$ python3 -q
>>> import numpy as np
>>> from numpy import linalg as LA
>>> np.set_printoptions(suppress=True, linewidth=140)
>>> M2 = np.array([[5, -5], [1, 4]])
>>> C = np.array([[-1, 9, -6], [-1, -6, 6], [-8, 7, 5]])
>>> arr = np.kron(M2, C)
>>> print(arr)
[[ -5  45 -30   5 -45  30]
 [ -5 -30  30   5  30 -30]
 [-40  35  25  40 -35 -25]
 [ -1   9  -6  -4  36 -24]
 [ -1  -6   6  -4 -24  24]
 [ -8   7   5 -32  28  20]]
>>> rng = np.random.default_rng(4696)
>>> idx = rng.permutation(6)
>>> print(idx)
[2 4 3 1 0 5]
>>> M2 = arr[idx][:, idx]
>>> print(np.allclose(M2, arr))
False
>>> print(arr.reshape(-1, 2))
[[ -5  45]
 [-30   5]
 [-45  30]
 [ -5 -30]
 [ 30   5]
 [ 30 -30]
 [-40  35]
 [ 25  40]
 [-35 -25]
 [ -1   9]
 [ -6  -4]
 [ 36 -24]
 [ -1  -6]
 [  6  -4]
 [-24  24]
 [ -8   7]
 [  5 -32]
 [ 28  20]]
>>> print(arr.ravel(order="F"))
[ -5  -5 -40  -1  -1  -8  45 -30  35   9  -6   7 -30  30  25  -6   6   5   5   5  40  -4  -4 -32 -45  30 -35  36 -24  28  30 -30 -25 -24
  24  20]
>>> print(arr.reshape(2, -1))
[[ -5  45 -30   5 -45  30  -5 -30  30   5  30 -30 -40  35  25  40 -35 -25]
 [ -1   9  -6  -4  36 -24  -1  -6   6  -4 -24  24  -8   7   5 -32  28  20]]
>>> T = arr.reshape(6, 2, -1)
>>> print(np.einsum("ihd,ihd->ih", T, T))
[[2950 2950]
 [1825 1825]
 [3450 3450]
 [ 118 1888]
 [  73 1168]
 [ 138 2208]]
>>> print(T.sum(axis=1))
[[  0   0   0]
 [  0   0   0]
 [  0   0   0]
 [ -5  45 -30]
 [ -5 -30  30]
 [-40  35  25]]
>>> print(T.transpose(1, 0, 2))
[[[ -5  45 -30]
  [ -5 -30  30]
  [-40  35  25]
  [ -1   9  -6]
  [ -1  -6   6]
  [ -8   7   5]]

 [[  5 -45  30]
  [  5  30 -30]
  [ 40 -35 -25]
  [ -4  36 -24]
  [ -4 -24  24]
  [-32  28  20]]]
>>> print(np.swapaxes(T, 1, 2)[1])
[[ -5   5]
 [-30  30]
 [ 30 -30]]
>>> print(T.shape)
(6, 2, 3)
>>> mat = np.load("data.npy")
>>> print(mat)
[[  1.4   4.5   1.2   0.   -0.6  -1.6   1.9   1.   -2.2]
 [ -0.1  10.   -0.4  -1.4   0.4   3.3  -0.4   0.9   0.1]
 [  1.6  -6.    0.2   0.2   0.7  -0.9   1.9  -1.3  -0.5]
 [  0.5   8.    0.4  -0.6   0.1   0.9   1.4   0.5   0.8]
 [ -1.5  -3.5  -1.3   0.6  -1.6   1.2   1.4  -0.3  -0.2]
 [  1.4  -2.   -0.8   2.9  -0.2  -0.3   0.2  -0.2  -0.4]
 [  1.3   4.5   0.5  -1.    0.   -1.2   0.4  -0.1   0.8]
 [  0.3 -10.5   2.4   0.1  -1.3   0.3  -0.2   0.1  -0.7]]
>>> M2 = np.array([[1, -5, 9],
...     [-6, -6, 9],
...     [-8, 6, -2],
...     [-5, -8, 7],
...     [-1, 9, -2],
...     [1, 9, 4],
...     [8, -8, -9],
...     [7, 1, -2],
...     [-3, -6, -7]])
>>> print(LA.matrix_rank(mat @ M2))
3
>>> print(np.vstack([mat, M2.T]).shape)
(11, 9)
>>> print(np.round(np.einsum("ij->j", mat), 3))
[ 4.9  5.   2.2  0.8 -2.5  1.7  6.6  0.6 -2.3]
>>> W1 = np.array([[-4, 2],
...     [0, 0],
...     [0, 0],
...     [-2, 4],
...     [1, -2],
...     [-3, 0],
...     [0, 5],
...     [-5, 4],
...     [0, 2]])
>>> b = np.array([0, 7])
>>> H = np.maximum(mat @ W1 + b, 0)
>>> print((H > 0).mean(axis=0))
[0.375 1.   ]
>>> C = np.array([[5, 1], [5, 3]])
>>> print(np.round(H @ C, 3))
[[100.5  60.3]
 [ 11.    6.6]
 [ 80.   41.8]
 [ 80.   48. ]
 [ 80.5  46.1]
 [106.   63.6]
 [ 48.5  27.3]
 [ 43.   25.8]]
>>> print(W1 @ C)
[[-10   2]
 [  0   0]
 [  0   0]
 [ 10  10]
 [ -5  -5]
 [-15  -3]
 [ 25  15]
 [ -5   7]
 [ 10   6]]
>>> r0, r1 = mat[6], mat[4]
>>> print(r0 @ r0)
25.44
>>> print(r0 @ r1)
-19.96
>>> pr = (r0 @ r1) / (r0 @ r0) * r0
>>> print(pr.round(3))
[-1.02  -3.531 -0.392  0.785 -0.     0.942 -0.314  0.078 -0.628]
>>> print(round((r1 - pr) @ r0, 3))
-0.0
>>> print(np.round(r1 - pr, 3))
[-0.48   0.031 -0.908 -0.185 -1.6    0.258  1.714 -0.378  0.428]
>>> print(LA.matrix_rank(np.outer(r0, r1)))
1
>>> vec = np.array([4, 0, 0, 1, 3, 3])
>>> print((arr * vec).sum(axis=1))
[ -60  -15 -300   28   -8   80]
>>> print(arr @ vec)
[ -60  -15 -300   28   -8   80]
>>> print(arr @ np.eye(6)[0])
[ -5.  -5. -40.  -1.  -1.  -8.]
>>> K = np.load("w.npy")
>>> print(K)
[[0 0 1 0]
 [1 0 0 0]
 [0 0 0 1]
 [0 1 0 0]]
>>> assert arr == arr.T
Traceback (most recent call last):
  File "<python-input-48>", line 1, in <module>
    assert arr == arr.T
           ^^^^^^^^^^^^
ValueError: The truth value of an array with more than one element is ambiguous. Use a.any() or a.all()
>>> print(np.trace(arr))
-18
>>> print(arr @ arr)
[[  800 -2100   600 -1800  4725 -1350]
 [ -820  1380     0  1845 -3105     0]
 [ -780 -1580  2300  1755  3555 -5175]
 [  360  -945   270   440 -1155   330]
 [ -369   621     0  -451   759     0]
 [ -351  -711  1035  -429  -869  1265]]
>>> vec = np.array([-3, -2, -3, -1])
>>> y = K @ vec
>>> b, lr = np.zeros(4), 1 / LA.norm(K, 2) ** 2
>>> for i in range(50):
...     b -= lr * K.T @ (K @ b - y)
...     if i % 10 == 0: print(i, round(LA.norm(K @ b - y), 3))
... 
0 0.0
10 0.0
20 0.0
30 0.0
40 0.0
>>> print(round(LA.cond(K), 3))
1.0
>>> print(b)
[-3. -2. -3. -1.]
>>> print(np.round(np.poly(K), 3) + 0)
[ 1.  0.  0.  0. -1.]
>>> print(round(float(LA.det(2 * K)), 3), round(float(LA.det(K)), 3))
-16.0 -1.0
>>> print(np.kron(np.eye(2, dtype=int), K))
[[0 0 1 0 0 0 0 0]
 [1 0 0 0 0 0 0 0]
 [0 0 0 1 0 0 0 0]
 [0 1 0 0 0 0 0 0]
 [0 0 0 0 0 0 1 0]
 [0 0 0 0 1 0 0 0]
 [0 0 0 0 0 0 0 1]
 [0 0 0 0 0 1 0 0]]
>>> print(np.round(LA.det(K.T), 3))
-1.0
>>> T = np.stack([K, 2 * K, K[::-1]])
>>> print(LA.matrix_rank(T.reshape(3, -1)))
2
>>> print((T @ K.T).shape)
(3, 4, 4)
>>> print(np.einsum("bij,cij->bc", T, T))
[[ 4  8  0]
 [ 8 16  0]
 [ 0  0  4]]
>>> print(T.sum(axis=0))
[[0 1 3 0]
 [3 0 0 1]
 [1 0 0 3]
 [0 3 1 0]]
>>> r0 = np.array([2, -1, -2, 0, 0, 0])
>>> F = np.array([np.roll(r0, i) for i in range(6)])
>>> print(F)
[[ 2 -1 -2  0  0  0]
 [ 0  2 -1 -2  0  0]
 [ 0  0  2 -1 -2  0]
 [ 0  0  0  2 -1 -2]
 [-2  0  0  0  2 -1]
 [-1 -2  0  0  0  2]]
>>> LA.determinant(F)
Traceback (most recent call last):
  File "<python-input-69>", line 1, in <module>
    LA.determinant(F)
    ^^^^^^^^^^^^^^
AttributeError: module 'numpy.linalg' has no attribute 'determinant'
>>> print(np.allclose(F, F.T))
False
>>> print(LA.matrix_power(F, 2))
[[ 4 -4 -7  4  4  0]
 [ 0  4 -4 -7  4  4]
 [ 4  0  4 -4 -7  4]
 [ 4  4  0  4 -4 -7]
 [-7  4  4  0  4 -4]
 [-4 -7  4  4  0  4]]
>>> O, vecs = LA.qr(F[:, :4])[0], LA.qr(F[:, 4:])[0]
>>> s = LA.svd(O.T @ vecs, compute_uv=False)
>>> print(s.round(3))
[0.843 0.843]
>>> print(round(float(LA.norm(O @ O.T - vecs @ vecs.T, 2)), 3))
1.0
>>> print((s > 0.9).sum())
0
>>> M2 = F / np.sqrt((F ** 2).mean(axis=1, keepdims=True))
>>> print(np.round(F - F.mean(axis=1, keepdims=True), 3))
[[ 2.167 -0.833 -1.833  0.167  0.167  0.167]
 [ 0.167  2.167 -0.833 -1.833  0.167  0.167]
 [ 0.167  0.167  2.167 -0.833 -1.833  0.167]
 [ 0.167  0.167  0.167  2.167 -0.833 -1.833]
 [-1.833  0.167  0.167  0.167  2.167 -0.833]
 [-0.833 -1.833  0.167  0.167  0.167  2.167]]
>>> print(np.round(LA.norm(M2, axis=1), 3))
[2.449 2.449 2.449 2.449 2.449 2.449]
>>> print(LA.matrix_rank(M2) == LA.matrix_rank(F))
True
>>> print(F @ (-1.0) ** np.arange(6))
[ 1. -1.  1. -1.  1. -1.]
>>> print(np.allclose(F @ F.T, F.T @ F))
True
>>> X = np.load("block13.npy")
>>> print(X)
[[ 1.949 -2.558  1.707  0.105 -0.108 -2.894 -1.375]
 [-0.39   1.713  1.589  0.024 -1.602  1.574 -2.721]
 [ 0.515 -0.62  -0.869 -2.578  2.519  0.897 -2.202]]
>>> def softmax(z):
...     e = np.exp(z - z.max(axis=-1, keepdims=True))
...     return e / e.sum(axis=-1, keepdims=True)
... 
>>> print(np.round(softmax(X[1] + -1), 3))
[0.039 0.322 0.284 0.059 0.012 0.28  0.004]
>>> print(np.round(softmax(X[1]), 3))
[0.039 0.322 0.284 0.059 0.012 0.28  0.004]
>>> scores = X @ X.T / np.sqrt(7)
>>> print(np.round(softmax(scores), 3) + 0)
[[1.    0.    0.   ]
 [0.    0.998 0.001]
 [0.001 0.001 0.999]]
>>> W0 = np.load("x.npy")
>>> print(W0)
[[ 1  1  2  0  1  1  0  2  0]
 [ 1  1  2  0  1  1  0  2  0]
 [ 0  0  1 -1  0  0 -1  1 -1]
 [ 2  2  3  1  2  2  1  3  1]
 [ 1  1  2  0  1  1  0  2  0]
 [-1 -1  0 -2 -1 -1 -2  0 -2]
 [ 1  1  2  0  1  1  0  2  0]
 [ 2  2  3  1  2  2  1  3  1]]
>>> print(LA.cond(W0) > 100)
True
>>> print(np.argsort(-LA.norm(W0, axis=0).round(6), kind="stable")[:3])
[2 7 0]
>>> M2 = W0[0, 0] * W0[1:] - np.outer(W0[1:, 0], W0[0])
>>> print(M2)
[[ 0  0  0  0  0  0  0  0  0]
 [ 0  0  1 -1  0  0 -1  1 -1]
 [ 0  0 -1  1  0  0  1 -1  1]
 [ 0  0  0  0  0  0  0  0  0]
 [ 0  0  2 -2  0  0 -2  2 -2]
 [ 0  0  0  0  0  0  0  0  0]
 [ 0  0 -1  1  0  0  1 -1  1]]
>>> print(np.flatnonzero(~M2.round(6).any(axis=1)))
[0 3 5]
>>> Uu, s, vt = LA.svd(M2)
>>> vecs = vt[:(s > 1e-8).sum()]
>>> vec = M2[2] + 3 * M2[3] + rng.integers(2) * np.eye(9)[7]
>>> print(vec)
[ 0.  0. -1.  1.  0.  0.  1. -1.  1.]
>>> print(LA.matrix_rank(np.vstack([M2, vec])))
1
>>> print(np.round(np.diag(vecs.T @ vecs), 3))
[0.  0.  0.2 0.2 0.  0.  0.2 0.2 0.2]
>>> print(np.allclose(vecs.T @ vecs @ vec, vec))
True
>>> s = 10 * 0.9 ** np.arange(6)
>>> J = rng.normal(size=(30, 6)) * rng.permutation(s)
>>> print(J.round(3))
[[ -0.748  18.616 -11.706   2.403  -9.105  -7.759]
 [ -2.242   0.808  -7.908  -3.308   4.293   5.126]
 [  3.06   -9.226  -1.461   3.581  -5.2    -2.852]
 [  3.431   5.262  -7.651  11.199 -12.777 -10.801]
 [  7.224  -5.332   6.998  -2.979  -4.471 -10.963]
 [ -7.863   7.943   9.533  16.303   8.446   2.746]
 [-12.575   5.996   1.113 -11.805   1.324   4.685]
 [ 16.592   8.566   6.731 -12.312   2.944  27.127]
 [-10.247  -3.482   6.768   0.961  -3.168  -8.828]
 [ -2.146   3.69   14.759 -10.271   7.589  -1.6  ]
 [-25.336   2.584   7.011 -10.299  -3.209  -4.948]
 [ -0.576  -9.805   2.064  -1.978   8.171   0.923]
 [ -2.417   5.284  11.25   -0.878  -1.101 -11.546]
 [ -2.349   9.858   7.256   1.018   2.28    3.582]
 [  2.679   5.243  11.999   1.633   9.937  16.824]
 [ -2.767  -4.242 -12.1     0.509  -3.738   4.616]
 [  7.894   2.697  -0.353 -19.44   -7.832   8.685]
 [  2.928  -1.992 -11.864  -7.484   5.273   5.784]
 [ -9.702  -0.524   4.077 -12.211   1.897   6.971]
 [ -1.879   5.317   7.31   12.123   1.007  -1.529]
 [  5.353   1.295  -8.386 -12.212  -4.743 -11.593]
 [  2.805   2.366  -4.639  -8.893  -2.107   2.26 ]
 [ 13.84  -11.742  -0.977  -0.769   3.258  -1.514]
 [-14.491  -0.795  -4.863  -9.582  -2.804   5.218]
 [ -0.529  -6.587   1.989   4.261  -8.982   2.548]
 [-32.967  -2.912  -2.642   4.574   7.055   3.259]
 [-13.583  -3.531  -4.007  -6.085  -3.971   9.561]
 [ -6.105   1.999   2.599   6.275   9.37   -6.257]
 [ 13.721  -3.242 -17.018   2.008   1.471   2.845]
 [ -4.425   6.612   6.284   3.428  -2.489 -12.854]]
>>> d = LA.norm(J[:, None] - J[None], axis=-1)
>>> print(d.mean(axis=1).argmax())
7
>>> print(d[27].round(6).argsort(kind="stable")[:4])
[27 19 29  8]
>>> print(d[:5, :5].round(3))
[[ 0.    26.682 30.584 17.674 32.366]
 [26.682  0.    19.277 28.418 26.178]
 [30.584 19.277  0.    20.664 14.609]
 [17.674 28.418 20.664  0.    24.723]
 [32.366 26.178 14.609 24.723  0.   ]]
>>> print(d.shape)
(30, 30)
>>> C = J[[0, 10]].astype(float)
>>> for _ in range(7):
...     idx = LA.norm(J[:, None] - C, axis=-1).argmin(axis=1)
...     C = np.array([J[idx == j].mean(axis=0) for j in range(2)])
... 
>>> print(idx)
[0 0 0 0 0 1 1 0 1 1 1 1 1 1 1 0 0 0 1 1 0 0 0 1 0 1 1 1 0 1]
>>> print(C.round(3))
[[ 5.04  -0.197 -4.882 -3.103 -2.98   0.965]
 [-8.999  2.092  5.032 -1.05   2.521  0.388]]
